$ python3 -q
>>> import numpy as np
>>> np.set_printoptions(suppress=True, linewidth=140)
>>> rd = lambda a: np.round(a, 1) + 0
>>> f = np.array([0, 1, 2, 1])
>>> rng = np.random.default_rng(8394)
>>> E = np.outer(rng.normal(size=31), f) + 0.1 * rng.normal(size=(31, 4))
>>> rd(E)
array([[-0.2, -0.1, -0.5, -0.1],
       [ 0.1,  0.2,  0.3,  0.1],
       [ 0. , -0.4, -0.7, -0.4],
       [-0.2,  1.3,  2.6,  1.2],
       [-0.1,  0.1,  0.9,  0.5],
       [ 0. ,  1.9,  3.8,  2.1],
       [ 0. , -0.8, -2.1, -1. ],
       [ 0.1,  1. ,  2.3,  1. ],
       [ 0. , -0.7, -1.1, -0.5],
       [ 0.1,  0.3,  0.8,  0.4],
       [-0.1, -0.6, -1.2, -0.6],
       [ 0. ,  1.7,  3.3,  1.7],
       [ 0. ,  1. ,  1.9,  1.1],
       [ 0. ,  0.9,  1.8,  1.2],
       [ 0.2,  0.6,  1.2,  0.4],
       [-0.1, -0.9, -1.9, -1. ],
       [ 0. ,  0.6,  1.2,  0.6],
       [ 0.1, -0.9, -1.1, -0.6],
       [ 0.1, -1.6, -3.3, -1.5],
       [ 0.1, -2. , -4. , -2.2],
       [ 0.1, -0.1, -0.1, -0.1],
       [-0.2,  0.8,  1.7,  0.9],
       [ 0. , -1. , -2.4, -1.3],
       [-0.1, -0.6, -1.5, -1. ],
       [ 0.2, -1.3, -2.7, -1.4],
       [-0.1,  1. ,  1.8,  0.6],
       [ 0. , -0.2, -0.5, -0.3],
       [-0.1, -1. , -1.8, -1. ],
       [ 0. ,  1. ,  2.1,  1. ],
       [-0.2,  0.8,  1.4,  0.8],
       [ 0. ,  1. ,  1.9,  0.9]])
>>> T = np.stack([E, 2 * E, E[::-1]])
>>> T.shape
(3, 31, 4)
>>> arr = np.load("data.npy")
>>> rd(arr)
array([[ 0.3,  0. ,  0. ,  1. ],
       [ 0. ,  1. ,  0. ,  0. ],
       [ 0. ,  0. ,  1. ,  0. ],
       [-1. ,  0. ,  0. ,  0.3]])
>>> Q, vecs = np.linalg.qr(arr[:, :3])[0], np.linalg.qr(arr[:, 3:])[0]
>>> sig = np.linalg.svd(Q.T @ vecs, compute_uv=False)
>>> rd(np.linalg.norm(Q @ Q.T - vecs @ vecs.T, 2))
np.float64(1.0)
>>> np.degrees(np.arccos(sig.clip(0, 1)))
array([90.])
>>> rd(sig)
array([0.])
>>> (sig > 0.9).sum()
np.int64(0)
>>> rd(arr @ arr)
array([[-0.8,  0. ,  0. ,  0.6],
       [ 0. ,  1. ,  0. ,  0. ],
       [ 0. ,  0. ,  1. ,  0. ],
       [-0.6,  0. ,  0. , -0.8]])
>>> np.flatnonzero(np.linalg.matrix_power((arr != 0) + (arr.T != 0) + np.eye(4), 4)[2])
array([2])
>>> Q, r_ = np.linalg.qr(arr)
>>> Q.shape, r_.shape
((4, 4), (4, 4))
>>> rd(r_)
array([[-1.,  0.,  0.,  0.],
       [ 0.,  1.,  0.,  0.],
       [ 0.,  0.,  1.,  0.],
       [ 0.,  0.,  0.,  1.]])
>>> rd(Q.T @ Q)
array([[1., 0., 0., 0.],
       [0., 1., 0., 0.],
       [0., 0., 1., 0.],
       [0., 0., 0., 1.]])
>>> K = np.minimum.outer(np.arange(1, 4), np.arange(1, 4)) * 3
>>> K
array([[3, 3, 3],
       [3, 6, 6],
       [3, 6, 9]])
>>> Q, vecs = np.linalg.qr(K[:, :2])[0], np.linalg.qr(K[:, 2:])[0]
>>> sig = np.linalg.svd(Q.T @ vecs, compute_uv=False)
>>> rd(sig)
array([1.])
>>> rd(np.linalg.norm(Q @ Q.T - vecs @ vecs.T, 2))
np.float64(1.0)
>>> (sig > 0.9).sum()
np.int64(1)
>>> rd(np.degrees(np.arccos(sig.clip(0, 1))))
array([10.9])
>>> X = np.array([[4, -1, -1], [-1, -6, -2], [-1, -2, 4]])
>>> X
array([[ 4, -1, -1],
       [-1, -6, -2],
       [-1, -2,  4]])
>>> Q = X.astype(float).copy()
>>> for j in range(3):
...     Q[:, j] -= Q[:, :j] @ (Q[:, :j].T @ Q[:, j])
...     Q[:, j] /= np.linalg.norm(Q[:, j])
... 
>>> rd(Q.T @ X)
array([[ 4.2,  0.9, -1.4],
       [ 0. ,  6.3,  1. ],
       [ 0. ,  0. ,  4.2]])
>>> rd(Q.T @ Q)
array([[1., 0., 0.],
       [0., 1., 0.],
       [0., 0., 1.]])
>>> z = rng.integers(0, 3, 4)
>>> J = np.triu((z[:, None] == z) & (rng.random((4, 4)) < 0.8), 1).astype(int)
>>> J += J.T
>>> J
array([[0, 0, 1, 0],
       [0, 0, 0, 0],
       [1, 0, 0, 0],
       [0, 0, 0, 0]])
>>> np.trace(J)
np.int64(0)
>>> (J - J.T) / 2
array([[0., 0., 0., 0.],
       [0., 0., 0., 0.],
       [0., 0., 0., 0.],
       [0., 0., 0., 0.]])
>>> np.allclose(J @ J.T, J.T @ J)
True
>>> rd(np.abs(np.linalg.eigvals(J)).max())
np.float64(1.0)
>>> A = np.array([[-2, 0, -1, -1, -5],
...     [4, 2, 5, -1, -4],
...     [-3, 5, -3, -3, -4],
...     [4, -4, 3, 1, 1],
...     [-1, -2, -3, -2, -1]])
>>> A
array([[-2,  0, -1, -1, -5],
       [ 4,  2,  5, -1, -4],
       [-3,  5, -3, -3, -4],
       [ 4, -4,  3,  1,  1],
       [-1, -2, -3, -2, -1]])
>>> rd(np.abs(np.linalg.eigvals(A)).max())
np.float64(7.8)
>>> np.allclose(A, A.T)
False
>>> (A - A.T) / 2
array([[ 0. , -2. ,  1. , -2.5, -2. ],
       [ 2. ,  0. ,  0. ,  1.5, -1. ],
       [-1. ,  0. ,  0. , -3. , -0.5],
       [ 2.5, -1.5,  3. ,  0. ,  1.5],
       [ 2. ,  1. ,  0.5, -1.5,  0. ]])
>>> assert A == A.T
Traceback (most recent call last):
  File "<python-input-50>", line 1, in <module>
    assert A == A.T
           ^^^^^^^^
ValueError: The truth value of an array with more than one element is ambiguous. Use a.any() or a.all()
>>> np.trace(A)
np.int64(-3)
>>> rd(np.sort(np.abs(np.linalg.eigvals(A))))
array([0.6, 1.2, 5.7, 5.7, 7.8])
>>> np.linalg.determinant(A)
Traceback (most recent call last):
  File "<python-input-53>", line 1, in <module>
    np.linalg.determinant(A)
    ^^^^^^^^^^^^^^^^^^^^^
AttributeError: module 'numpy.linalg' has no attribute 'determinant'
>>> (A + A.T) / 2
array([[-2. ,  2. , -2. ,  1.5, -3. ],
       [ 2. ,  2. ,  5. , -2.5, -3. ],
       [-2. ,  5. , -3. ,  0. , -3.5],
       [ 1.5, -2.5,  0. ,  1. , -0.5],
       [-3. , -3. , -3.5, -0.5, -1. ]])
>>> left, sig, VT = np.linalg.svd(A, full_matrices=False)
>>> rd(sig)
array([11.1,  8.4,  4.8,  2.2,  0.2])
>>> left.shape, sig.shape, VT.shape
((5, 5), (5,), (5, 5))
>>> np.allclose(left * sig @ VT, A)
True
>>> f = np.array([0, 2, 2, 0, 0])
>>> B = A + np.outer(f, np.eye(5)[3])
>>> np.linalg.matrix_rank(B - A)
np.int64(1)
>>> B
array([[-2.,  0., -1., -1., -5.],
       [ 4.,  2.,  5.,  1., -4.],
       [-3.,  5., -3., -1., -4.],
       [ 4., -4.,  3.,  1.,  1.],
       [-1., -2., -3., -2., -1.]])
>>> Q = B.astype(float).copy()
>>> for j in range(5):
...     Q[:, j] -= Q[:, :j] @ (Q[:, :j].T @ Q[:, j])
...     Q[:, j] /= np.linalg.norm(Q[:, j])
... 
>>> rd(Q.T @ B)
array([[ 6.8, -3.1,  6.8,  2.2,  1.6],
       [ 0. ,  6.3,  1.6,  0.6, -4. ],
       [ 0. ,  0. ,  2.1,  1. , -0.8],
       [ 0. ,  0. ,  0. ,  1.3,  5.6],
       [ 0. ,  0. ,  0. ,  0. ,  2.8]])
>>> rd(Q.T @ Q)
array([[1., 0., 0., 0., 0.],
       [0., 1., 0., 0., 0.],
       [0., 0., 1., 0., 0.],
       [0., 0., 0., 1., 0.],
       [0., 0., 0., 0., 1.]])
>>> mat = np.array([[2.2, -8.3, -6.1, -0.5, 2.3],
...     [3.7, 8.3, -7.4, 4.6, -0.5],
...     [-4.8, 2.0, 7.1, 4.0, -1.8],
...     [-5.0, -4.8, 0.3, 0.3, 4.7],
...     [0.4, -13.5, -4.5, 2.7, 3.0],
...     [5.4, -1.6, 3.0, 2.8, 7.4]])
>>> mat
array([[  2.2,  -8.3,  -6.1,  -0.5,   2.3],
       [  3.7,   8.3,  -7.4,   4.6,  -0.5],
       [ -4.8,   2. ,   7.1,   4. ,  -1.8],
       [ -5. ,  -4.8,   0.3,   0.3,   4.7],
       [  0.4, -13.5,  -4.5,   2.7,   3. ],
       [  5.4,  -1.6,   3. ,   2.8,   7.4]])
>>> theta = np.radians(36)
>>> r_ = np.eye(5)
>>> r_[1, 1] = r_[3, 3] = np.cos(theta)
>>> r_[1, 3], r_[3, 1] = -np.sin(theta), np.sin(theta)
>>> rd(r_)
array([[ 1. ,  0. ,  0. ,  0. ,  0. ],
       [ 0. ,  0.8,  0. , -0.6,  0. ],
       [ 0. ,  0. ,  1. ,  0. ,  0. ],
       [ 0. ,  0.6,  0. ,  0.8,  0. ],
       [ 0. ,  0. ,  0. ,  0. ,  1. ]])
>>> B = mat @ r_.T
>>> rd(B)
array([[  2.2,  -6.4,  -6.1,  -5.3,   2.3],
       [  3.7,   4. ,  -7.4,   8.6,  -0.5],
       [ -4.8,  -0.7,   7.1,   4.4,  -1.8],
       [ -5. ,  -4.1,   0.3,  -2.6,   4.7],
       [  0.4, -12.5,  -4.5,  -5.8,   3. ],
       [  5.4,  -2.9,   3. ,   1.3,   7.4]])
>>> rd(np.abs(B - mat).max(axis=0))
array([0. , 4.3, 0. , 8.5, 0. ])
>>> np.allclose(mat @ mat.T, B @ B.T)
True
>>> B = mat / np.linalg.norm(mat, axis=1, keepdims=True)
>>> G = B @ B.T
>>> rd(G[5])
array([ 0.2,  0. , -0.1,  0.2,  0.3,  1. ])
>>> np.argwhere(np.triu(np.abs(G) > 0.95, 1))
array([], shape=(0, 2), dtype=int64)
>>> rd(G)
array([[ 1. , -0.1, -0.7,  0.4,  0.9,  0.2],
       [-0.1,  1. , -0.3, -0.6, -0.4,  0. ],
       [-0.7, -0.3,  1. ,  0.1, -0.4, -0.1],
       [ 0.4, -0.6,  0.1,  1. ,  0.6,  0.2],
       [ 0.9, -0.4, -0.4,  0.6,  1. ,  0.3],
       [ 0.2,  0. , -0.1,  0.2,  0.3,  1. ]])
>>> rd(np.linalg.norm(B, axis=1))
array([1., 1., 1., 1., 1., 1.])
>>> (np.abs(G) > 0.9).astype(int)
array([[1, 0, 0, 0, 1, 0],
       [0, 1, 0, 0, 0, 0],
       [0, 0, 1, 0, 0, 0],
       [0, 0, 0, 1, 0, 0],
       [1, 0, 0, 0, 1, 0],
       [0, 0, 0, 0, 0, 1]])
>>> P = mat @ np.linalg.solve(mat.T @ mat, mat.T)
>>> rd(np.linalg.eigvalsh(P))
array([0., 1., 1., 1., 1., 1.])
>>> np.allclose(P @ P, P)
True
>>> rd(np.diag(P))
array([0.3, 1. , 0.8, 1. , 0.8, 1. ])
>>> rd(P)
array([[ 0.3,  0. , -0.3,  0. ,  0.4,  0. ],
       [ 0. ,  1. ,  0. ,  0. ,  0. ,  0. ],
       [-0.3,  0. ,  0.8,  0. ,  0.2,  0. ],
       [ 0. ,  0. ,  0. ,  1. ,  0. ,  0. ],
       [ 0.4,  0. ,  0.2,  0. ,  0.8,  0. ],
       [ 0. ,  0. ,  0. ,  0. ,  0. ,  1. ]])
>>> np.linalg.matrix_rank(np.eye(6) - P)
np.int64(1)
>>> vec = np.array([3, 2, -3, 1, 1])
>>> h1 = np.maximum(mat @ vec, 0)
>>> rd(np.tanh(mat @ vec))
array([ 1.,  1., -1., -1., -1.,  1.])
>>> mat * (h1 > 1e-9)[:, None]
array([[ 2.2, -8.3, -6.1, -0.5,  2.3],
       [ 3.7,  8.3, -7.4,  4.6, -0.5],
       [-0. ,  0. ,  0. ,  0. , -0. ],
       [-0. , -0. ,  0. ,  0. ,  0. ],
       [ 0. , -0. , -0. ,  0. ,  0. ],
       [ 5.4, -1.6,  3. ,  2.8,  7.4]])
>>> rd(np.maximum(mat @ vec, 0) - np.maximum(-mat @ vec, 0))
array([ 10.1,  54. , -29.5, -20.5,  -6.6,  14.2])
>>> mat @ mat
Traceback (most recent call last):
  File "<python-input-96>", line 1, in <module>
    mat @ mat
    ~~~~^~~~~
ValueError: matmul: Input operand 1 has a mismatch in its core dimension 0, with gufunc signature (n?,k),(k,m?)->(n?,m?) (size 6 is different from 5)
>>> G = mat.T @ mat
>>> rd(np.diag(G))
array([ 95.9, 349.6, 171.7,  52.6,  94.6])
>>> np.trace(G), (mat ** 2).sum()
(np.float64(764.5), np.float64(764.5))
>>> rd(G)
array([[  95.9,   12.8,  -62. ,   11.4,   29.5],
       [  12.8,  349.6,   57.9,    8. , -101.7],
       [ -62. ,   57.9,  171.7,   -6.3,  -13. ],
       [  11.4,    8. ,   -6.3,   52.6,   19.6],
       [  29.5, -101.7,  -13. ,   19.6,   94.6]])
>>> np.allclose(G, G.T)
True
>>> F = np.load("sample16.npy")
>>> F
array([[ 6, -9,  0,  0,  0,  0],
       [-3,  9,  0,  0,  0,  0],
       [-2, -8,  0,  0,  0,  0],
       [ 0,  0,  6, -9,  0,  0],
       [ 0,  0, -3,  9,  0,  0],
       [ 0,  0, -2, -8,  0,  0],
       [ 0,  0,  0,  0,  6, -9],
       [ 0,  0,  0,  0, -3,  9],
       [ 0,  0,  0,  0, -2, -8]])
>>> P = F @ np.linalg.solve(F.T @ F, F.T)
>>> rd(np.linalg.eigvalsh(P))
array([0., 0., 0., 1., 1., 1., 1., 1., 1.])
>>> np.trace(P)
np.float64(6.0)
>>> np.allclose(P @ P, P)
True
>>> Q, vecs = np.linalg.qr(F[:, :5])[0], np.linalg.qr(F[:, 5:])[0]
>>> sig = np.linalg.svd(Q.T @ vecs, compute_uv=False)
>>> rd(np.linalg.norm(Q @ Q.T - vecs @ vecs.T, 2))
np.float64(1.0)
>>> rd(np.degrees(np.arccos(sig.clip(0, 1))))
array([51.9])
>>> vec = np.array([-1, -3, 1, -1, -1, 1])
>>> target = F @ vec
>>> rd(np.linalg.solve(F.T @ F, F.T @ target))
array([-1., -3.,  1., -1., -1.,  1.])
>>> rd(np.linalg.lstsq(F, target)[0])
array([-1., -3.,  1., -1., -1.,  1.])
>>> rd(np.linalg.pinv(F) @ F)
array([[1., 0., 0., 0., 0., 0.],
       [0., 1., 0., 0., 0., 0.],
       [0., 0., 1., 0., 0., 0.],
       [0., 0., 0., 1., 0., 0.],
       [0., 0., 0., 0., 1., 0.],
       [0., 0., 0., 0., 0., 1.]])
>>> target = target + 0.3 * rng.normal(size=9)
>>> rd(target)
array([ 21. , -24.3,  25.7,  15.4, -11.9,   6.2, -14.4,  12.2,  -6.5])
>>> coef, *_ = np.linalg.lstsq(F, target)
>>> rd(np.linalg.norm(target - F @ coef))
np.float64(0.5)
>>> rd(F.T @ (target - F @ coef))
array([0., 0., 0., 0., 0., 0.])
>>> [round(float(np.linalg.norm(np.linalg.solve(F.T @ F + lam * np.eye(6), F.T @ target))), 2) for lam in (0, 1, 10, 100)]
[3.71, 3.66, 3.34, 2.26]
